>>> import numpy as np
>>> np.set_printoptions(precision=2, suppress=True, linewidth=200)
>>> feats = np.diag(np.array([0, 1, 2, 0, 3, 2, 0, 2, 3, 0]))
>>> feats
array([[0, 0, 0, 0, 0, 0, 0, 0, 0, 0],
       [0, 1, 0, 0, 0, 0, 0, 0, 0, 0],
       [0, 0, 2, 0, 0, 0, 0, 0, 0, 0],
       [0, 0, 0, 0, 0, 0, 0, 0, 0, 0],
       [0, 0, 0, 0, 3, 0, 0, 0, 0, 0],
       [0, 0, 0, 0, 0, 2, 0, 0, 0, 0],
       [0, 0, 0, 0, 0, 0, 0, 0, 0, 0],
       [0, 0, 0, 0, 0, 0, 0, 2, 0, 0],
       [0, 0, 0, 0, 0, 0, 0, 0, 3, 0],
       [0, 0, 0, 0, 0, 0, 0, 0, 0, 0]])
>>> # equal to its transpose
>>> np.linalg.svd(feats, compute_uv=False)
array([3., 3., 2., 2., 2., 1., 0., 0., 0., 0.])
>>> feats.T @ feats
array([[0, 0, 0, 0, 0, 0, 0, 0, 0, 0],
       [0, 1, 0, 0, 0, 0, 0, 0, 0, 0],
       [0, 0, 4, 0, 0, 0, 0, 0, 0, 0],
       [0, 0, 0, 0, 0, 0, 0, 0, 0, 0],
       [0, 0, 0, 0, 9, 0, 0, 0, 0, 0],
       [0, 0, 0, 0, 0, 4, 0, 0, 0, 0],
       [0, 0, 0, 0, 0, 0, 0, 0, 0, 0],
       [0, 0, 0, 0, 0, 0, 0, 4, 0, 0],
       [0, 0, 0, 0, 0, 0, 0, 0, 9, 0],
       [0, 0, 0, 0, 0, 0, 0, 0, 0, 0]])
>>> feats @ feats.T
array([[0, 0, 0, 0, 0, 0, 0, 0, 0, 0],
       [0, 1, 0, 0, 0, 0, 0, 0, 0, 0],
       [0, 0, 4, 0, 0, 0, 0, 0, 0, 0],
       [0, 0, 0, 0, 0, 0, 0, 0, 0, 0],
       [0, 0, 0, 0, 9, 0, 0, 0, 0, 0],
       [0, 0, 0, 0, 0, 4, 0, 0, 0, 0],
       [0, 0, 0, 0, 0, 0, 0, 0, 0, 0],
       [0, 0, 0, 0, 0, 0, 0, 4, 0, 0],
       [0, 0, 0, 0, 0, 0, 0, 0, 9, 0],
       [0, 0, 0, 0, 0, 0, 0, 0, 0, 0]])
>>> round(np.linalg.norm(feats, 2) / np.linalg.norm(feats), 2)
np.float64(0.54)
>>> W1 = np.array([[-1, -1, 2, 1],
...     [0, 2, -3, 1],
...     [1, 3, -3, 1],
...     [-2, -1, 3, -1],
...     [-2, 2, 2, -1],
...     [-3, -1, 3, 1],
...     [1, -1, -2, -1],
...     [-1, -3, 1, 3],
...     [-3, -3, 0, -3],
...     [-2, 3, 3, -1]])
>>> c = np.array([1, -2, -1, 2])
>>> hid = np.maximum(feats @ W1 + c, 0)
>>> (hid > 0).astype(int)
array([[1, 0, 0, 1],
       [1, 0, 0, 1],
       [1, 1, 0, 1],
       [1, 0, 0, 1],
       [0, 1, 1, 0],
       [0, 0, 1, 1],
       [1, 0, 0, 1],
       [0, 0, 1, 1],
       [0, 0, 0, 0],
       [1, 0, 0, 1]])
>>> hid
array([[1, 0, 0, 2],
       [1, 0, 0, 3],
       [3, 4, 0, 4],
       [1, 0, 0, 2],
       [0, 4, 5, 0],
       [0, 0, 5, 4],
       [1, 0, 0, 2],
       [0, 0, 1, 8],
       [0, 0, 0, 0],
       [1, 0, 0, 2]])
>>> np.linalg.matrix_rank(hid)
np.int64(4)
>>> Z = np.array([[-1, -1], [0, 5], [1, -4], [0, -3]])
>>> hid @ Z
array([[ -1,  -7],
       [ -1, -10],
       [ -3,   5],
       [ -1,  -7],
       [  5,   0],
       [  5, -32],
       [ -1,  -7],
       [  1, -28],
       [  0,   0],
       [ -1,  -7]])
>>> np.allclose(feats @ feats.T, feats.T @ feats)
True
>>> feats.inv()
Traceback (most recent call last):
  File "<python-input-18>", line 1, in <module>
    feats.inv()
    ^^^^^^^^^
AttributeError: 'numpy.ndarray' object has no attribute 'inv'
>>> np.trace(feats)
np.int64(13)
>>> round(float(np.linalg.det(feats)), 2)
0.0
>>> np.round(np.abs(np.linalg.eigvals(feats)).max(), 2)
np.float64(3.0)
>>> (feats + feats.T) / 2
array([[0., 0., 0., 0., 0., 0., 0., 0., 0., 0.],
       [0., 1., 0., 0., 0., 0., 0., 0., 0., 0.],
       [0., 0., 2., 0., 0., 0., 0., 0., 0., 0.],
       [0., 0., 0., 0., 0., 0., 0., 0., 0., 0.],
       [0., 0., 0., 0., 3., 0., 0., 0., 0., 0.],
       [0., 0., 0., 0., 0., 2., 0., 0., 0., 0.],
       [0., 0., 0., 0., 0., 0., 0., 0., 0., 0.],
       [0., 0., 0., 0., 0., 0., 0., 2., 0., 0.],
       [0., 0., 0., 0., 0., 0., 0., 0., 3., 0.],
       [0., 0., 0., 0., 0., 0., 0., 0., 0., 0.]])
>>> np.allclose(feats, feats.T)
True
>>> np.linalg.matrix_power(feats, 4)
array([[ 0,  0,  0,  0,  0,  0,  0,  0,  0,  0],
       [ 0,  1,  0,  0,  0,  0,  0,  0,  0,  0],
       [ 0,  0, 16,  0,  0,  0,  0,  0,  0,  0],
       [ 0,  0,  0,  0,  0,  0,  0,  0,  0,  0],
       [ 0,  0,  0,  0, 81,  0,  0,  0,  0,  0],
       [ 0,  0,  0,  0,  0, 16,  0,  0,  0,  0],
       [ 0,  0,  0,  0,  0,  0,  0,  0,  0,  0],
       [ 0,  0,  0,  0,  0,  0,  0, 16,  0,  0],
       [ 0,  0,  0,  0,  0,  0,  0,  0, 81,  0],
       [ 0,  0,  0,  0,  0,  0,  0,  0,  0,  0]])
>>> E = np.loadtxt("run1.csv", delimiter=",")
>>> E
array([[2., 4., 0., 0., 0., 0., 0.],
       [4., 3., 4., 0., 0., 0., 0.],
       [0., 4., 0., 4., 0., 0., 0.],
       [0., 0., 4., 0., 4., 0., 0.],
       [0., 0., 0., 4., 2., 4., 0.],
       [0., 0., 0., 0., 4., 0., 4.],
       [0., 0., 0., 0., 0., 4., 0.]])
>>> left, sv, VT = np.linalg.svd(E, full_matrices=False)
>>> np.round(VT @ VT.T, 2) + 0
array([[1., 0., 0., 0., 0., 0., 0.],
       [0., 1., 0., 0., 0., 0., 0.],
       [0., 0., 1., 0., 0., 0., 0.],
       [0., 0., 0., 1., 0., 0., 0.],
       [0., 0., 0., 0., 1., 0., 0.],
       [0., 0., 0., 0., 0., 1., 0.],
       [0., 0., 0., 0., 0., 0., 1.]])
>>> np.abs(left[:, 0]).round(6).argmax()
np.int64(1)
>>> A2 = E[0, 0] * E[1:] - np.outer(E[1:, 0], E[0])
>>> A2
array([[  0., -10.,   8.,   0.,   0.,   0.,   0.],
       [  0.,   8.,   0.,   8.,   0.,   0.,   0.],
       [  0.,   0.,   8.,   0.,   8.,   0.,   0.],
       [  0.,   0.,   0.,   8.,   4.,   8.,   0.],
       [  0.,   0.,   0.,   0.,   8.,   0.,   8.],
       [  0.,   0.,   0.,   0.,   0.,   8.,   0.]])
>>> np.linalg.matrix_rank(A2), np.linalg.matrix_rank(E)
(np.int64(6), np.int64(7))
>>> ev, vecs = np.linalg.eigh(E)
>>> np.linalg.svd(E, compute_uv=False)
array([8.55, 7.11, 6.68, 4.8 , 3.65, 1.84, 1.02])
>>> np.linalg.matrix_rank(E)
np.int64(7)
>>> E.sum(axis=1)
array([ 6., 11.,  8.,  8., 10.,  8.,  4.])
>>> E.mean(axis=0)
array([0.86, 1.57, 1.14, 1.14, 1.43, 1.14, 0.57])
>>> rng = np.random.default_rng(75413)
>>> idx = rng.permutation(7)
>>> A2 = E[:, idx] * rng.choice([-1, 1], 7)
>>> A2
array([[-0., -0.,  0., -2., -0., -4.,  0.],
       [-0., -4.,  0., -4., -0., -3.,  0.],
       [-0., -0.,  4., -0., -0., -4.,  0.],
       [-0., -4.,  0., -0., -0., -0.,  4.],
       [-0., -0.,  4., -0., -4., -0.,  2.],
       [-4., -0.,  0., -0., -0., -0.,  4.],
       [-0., -0.,  0., -0., -4., -0.,  0.]])
>>> left, _, VT = np.linalg.svd(E.T @ A2)
>>> np.round(np.linalg.lstsq(E, A2)[0], 2) + 0
array([[ 0.,  0.,  0., -1.,  0.,  0.,  0.],
       [ 0.,  0.,  0.,  0.,  0., -1.,  0.],
       [ 0., -1.,  0.,  0.,  0.,  0.,  0.],
       [ 0.,  0.,  1.,  0.,  0.,  0.,  0.],
       [ 0.,  0.,  0.,  0.,  0.,  0.,  1.],
       [ 0.,  0.,  0.,  0., -1.,  0.,  0.],
       [-1.,  0.,  0.,  0.,  0.,  0.,  0.]])
>>> J = np.array([[-0.5, -7.5, -2.2, 2.1],
...     [1.7, 6.5, 0.6, -1.4],
...     [1.0, 0.0, 0.6, -1.1],
...     [-0.1, -3.5, -0.3, -0.1],
...     [-0.9, -2.5, -0.4, 1.8],
...     [-0.1, -5.5, -1.3, -0.3],
...     [1.3, -2.0, 0.3, 0.0],
...     [-0.3, 13.5, 0.6, 1.8],
...     [-1.4, -4.0, 0.0, 0.3],
...     [-0.1, -5.5, 1.0, -0.9]])
>>> J
array([[-0.5, -7.5, -2.2,  2.1],
       [ 1.7,  6.5,  0.6, -1.4],
       [ 1. ,  0. ,  0.6, -1.1],
       [-0.1, -3.5, -0.3, -0.1],
       [-0.9, -2.5, -0.4,  1.8],
       [-0.1, -5.5, -1.3, -0.3],
       [ 1.3, -2. ,  0.3,  0. ],
       [-0.3, 13.5,  0.6,  1.8],
       [-1.4, -4. ,  0. ,  0.3],
       [-0.1, -5.5,  1. , -0.9]])
>>> d = np.linalg.norm(J[:, None] - J[None], axis=-1)
>>> d.shape
(10, 10)
>>> np.linalg.norm(J, axis=1)
array([ 8.11,  6.89,  1.6 ,  3.52,  3.23,  5.66,  2.4 , 13.64,  4.25,  5.66])
>>> d[:5, :5]
array([[ 0.  , 14.86,  8.75,  4.96,  5.34],
       [14.86,  0.  ,  6.54, 10.28,  9.95],
       [ 8.75,  6.54,  0.  ,  3.91,  4.39],
       [ 4.96, 10.28,  3.91,  0.  ,  2.29],
       [ 5.34,  9.95,  4.39,  2.29,  0.  ]])
>>> np.linalg.matrix_rank(d ** 2)
np.int64(6)
>>> np.linalg.norm(J - J.mean(axis=0), axis=1)
array([ 7.06,  7.93,  2.06,  2.48,  2.37,  4.64,  1.63, 14.66,  3.29,  4.72])
>>> feats @ np.linalg.pinv(feats) @ feats
array([[0., 0., 0., 0., 0., 0., 0., 0., 0., 0.],
       [0., 1., 0., 0., 0., 0., 0., 0., 0., 0.],
       [0., 0., 2., 0., 0., 0., 0., 0., 0., 0.],
       [0., 0., 0., 0., 0., 0., 0., 0., 0., 0.],
       [0., 0., 0., 0., 3., 0., 0., 0., 0., 0.],
       [0., 0., 0., 0., 0., 2., 0., 0., 0., 0.],
       [0., 0., 0., 0., 0., 0., 0., 0., 0., 0.],
       [0., 0., 0., 0., 0., 0., 0., 2., 0., 0.],
       [0., 0., 0., 0., 0., 0., 0., 0., 3., 0.],
       [0., 0., 0., 0., 0., 0., 0., 0., 0., 0.]])
>>> round(np.trace(np.linalg.pinv(feats) @ feats), 2)
np.float64(6.0)
>>> M = np.load("out17.npy")
>>> M
array([[ 1.37, -0.47,  0.36, -0.21, -2.24,  0.14, -0.29, -0.59,  0.38, -1.05],
       [ 0.1 ,  0.25,  0.14,  0.6 , -2.12,  0.42,  0.32, -0.85, -0.03, -1.75],
       [ 1.98, -0.93,  0.42, -0.84, -1.56, -0.14, -0.72, -0.15,  0.6 , -0.07],
       [ 0.23, -0.42, -0.08, -0.77,  1.93, -0.46, -0.45,  0.85,  0.14,  1.81],
       [ 0.92, -0.74,  0.07, -1.06,  1.37, -0.51, -0.7 ,  0.79,  0.34,  1.77],
       [-1.75,  1.05, -0.28,  1.24, -0.15,  0.45,  0.91, -0.5 , -0.58, -1.26],
       [ 1.38, -0.93,  0.18, -1.19,  0.8 , -0.5 , -0.84,  0.68,  0.48,  1.58],
       [ 0.12, -0.36, -0.1 , -0.72,  2.  , -0.45, -0.41,  0.85,  0.1 ,  1.8 ],
       [ 1.88, -1.08,  0.32, -1.22, -0.17, -0.41, -0.92,  0.4 ,  0.61,  1.06],
       [-1.47,  0.54, -0.37,  0.3 ,  2.2 , -0.11,  0.35,  0.54, -0.41,  0.94],
       [ 1.67, -1.02,  0.26, -1.24,  0.33, -0.47, -0.9 ,  0.55,  0.56,  1.36],
       [-0.95,  0.22, -0.29, -0.1 ,  2.32, -0.26,  0.07,  0.72, -0.24,  1.39],
       [-2.01,  1.08, -0.37,  1.15,  0.65,  0.34,  0.89, -0.23, -0.64, -0.73],
       [ 1.31, -0.9 ,  0.16, -1.18,  0.9 , -0.5 , -0.82,  0.7 ,  0.46,  1.62],
       [ 0.23, -0.42, -0.07, -0.77,  1.93, -0.46, -0.46,  0.85,  0.14,  1.81],
       [-0.3 ,  0.45,  0.06,  0.81, -1.88,  0.47,  0.48, -0.85, -0.16, -1.82],
       [-1.43,  0.51, -0.37,  0.26,  2.22, -0.12,  0.33,  0.56, -0.4 ,  0.99],
       [ 1.79, -0.77,  0.41, -0.6 , -1.93, -0.02, -0.56, -0.35,  0.52, -0.5 ],
       [-0.55,  0.57,  0.01,  0.92, -1.7 ,  0.49,  0.58, -0.84, -0.23, -1.82],
       [-1.98,  1.08, -0.36,  1.18,  0.53,  0.36,  0.9 , -0.28, -0.63, -0.82],
       [ 1.56, -0.99,  0.23, -1.22,  0.53, -0.48, -0.88,  0.61,  0.53,  1.46],
       [ 2.  , -1.08,  0.37, -1.16, -0.62, -0.35, -0.9 ,  0.24,  0.63,  0.76],
       [ 1.2 , -0.37,  0.33, -0.08, -2.29,  0.19, -0.2 , -0.65,  0.32, -1.2 ],
       [-1.29,  0.89, -0.16,  1.17, -0.93,  0.5 ,  0.81, -0.71, -0.45, -1.63],
       [ 0.11,  0.25,  0.14,  0.6 , -2.12,  0.42,  0.32, -0.85, -0.03, -1.75],
       [ 1.7 , -0.7 ,  0.4 , -0.5 , -2.03,  0.02, -0.5 , -0.41,  0.49, -0.65],
       [ 1.94, -0.9 ,  0.42, -0.79, -1.65, -0.12, -0.69, -0.2 ,  0.58, -0.17],
       [ 0.67, -0.05,  0.25,  0.28, -2.3 ,  0.32,  0.07, -0.78,  0.15, -1.55],
       [-1.89,  1.08, -0.32,  1.22,  0.19,  0.41,  0.92, -0.39, -0.61, -1.05],
       [ 1.93, -1.08,  0.34, -1.21, -0.3 , -0.4 , -0.91,  0.35,  0.62,  0.98],
       [ 0.07,  0.26,  0.14,  0.62, -2.1 ,  0.42,  0.33, -0.85, -0.04, -1.76],
       [ 1.24, -0.39,  0.34, -0.11, -2.29,  0.18, -0.22, -0.63,  0.33, -1.17],
       [ 2.04, -1.04,  0.4 , -1.04, -1.1 , -0.26, -0.83,  0.06,  0.63,  0.37]])
>>> # looks like rank 2
>>> np.linalg.matrix_rank(M, rtol=0.1)
np.int64(2)
>>> rk = np.linalg.matrix_rank(M)
>>> rk
np.int64(2)
>>> null = np.linalg.svd(M)[2][rk:].T
>>> null @ null.T
array([[ 0.54,  0.24, -0.09,  0.24,  0.24,  0.06,  0.19, -0.02, -0.14, -0.09],
       [ 0.24,  0.87,  0.04, -0.14, -0.05, -0.05, -0.11,  0.04,  0.08,  0.11],
       [-0.09,  0.04,  0.98,  0.04,  0.08,  0.01,  0.03,  0.01, -0.03,  0.01],
       [ 0.24, -0.14,  0.04,  0.83,  0.03, -0.06, -0.12,  0.07,  0.08,  0.18],
       [ 0.24, -0.05,  0.08,  0.03,  0.4 ,  0.07, -0.02, -0.19,  0.06, -0.36],
       [ 0.06, -0.05,  0.01, -0.06,  0.07,  0.97, -0.04,  0.04,  0.02,  0.1 ],
       [ 0.19, -0.11,  0.03, -0.12, -0.02, -0.04,  0.91,  0.04,  0.06,  0.11],
       [-0.02,  0.04,  0.01,  0.07, -0.19,  0.04,  0.04,  0.92, -0.01, -0.17],
       [-0.14,  0.08, -0.03,  0.08,  0.06,  0.02,  0.06, -0.01,  0.95, -0.04],
       [-0.09,  0.11,  0.01,  0.18, -0.36,  0.1 ,  0.11, -0.17, -0.04,  0.63]])
>>> np.allclose(M @ null, 0)
True
>>> left, sv, VT = np.linalg.svd(M)
>>> vecs = VT[:(sv > 1e-8).sum()]
>>> vec = M[19] + 3 * M[26] + rng.integers(2) * np.eye(10)[8]
>>> vec
array([ 3.85, -1.61,  0.9 , -1.2 , -4.42,  0.01, -1.16, -0.86,  2.12, -1.33])
>>> np.allclose(vecs.T @ vecs @ vec, vec)
False
>>> vecs.T @ vecs
array([[ 0.46, -0.24,  0.09, -0.24, -0.24, -0.06, -0.19,  0.02,  0.14,  0.09],
       [-0.24,  0.13, -0.04,  0.14,  0.05,  0.05,  0.11, -0.04, -0.08, -0.11],
       [ 0.09, -0.04,  0.02, -0.04, -0.08, -0.01, -0.03, -0.01,  0.03, -0.01],
       [-0.24,  0.14, -0.04,  0.17, -0.03,  0.06,  0.12, -0.07, -0.08, -0.18],
       [-0.24,  0.05, -0.08, -0.03,  0.6 , -0.07,  0.02,  0.19, -0.06,  0.36],
       [-0.06,  0.05, -0.01,  0.06, -0.07,  0.03,  0.04, -0.04, -0.02, -0.1 ],
       [-0.19,  0.11, -0.03,  0.12,  0.02,  0.04,  0.09, -0.04, -0.06, -0.11],
       [ 0.02, -0.04, -0.01, -0.07,  0.19, -0.04, -0.04,  0.08,  0.01,  0.17],
       [ 0.14, -0.08,  0.03, -0.08, -0.06, -0.02, -0.06,  0.01,  0.05,  0.04],
       [ 0.09, -0.11, -0.01, -0.18,  0.36, -0.1 , -0.11,  0.17,  0.04,  0.37]])
>>> np.diag(vecs.T @ vecs)
array([0.46, 0.13, 0.02, 0.17, 0.6 , 0.03, 0.09, 0.08, 0.05, 0.37])
>>> np.linalg.matrix_rank(np.vstack([M, vec]))
np.int64(3)
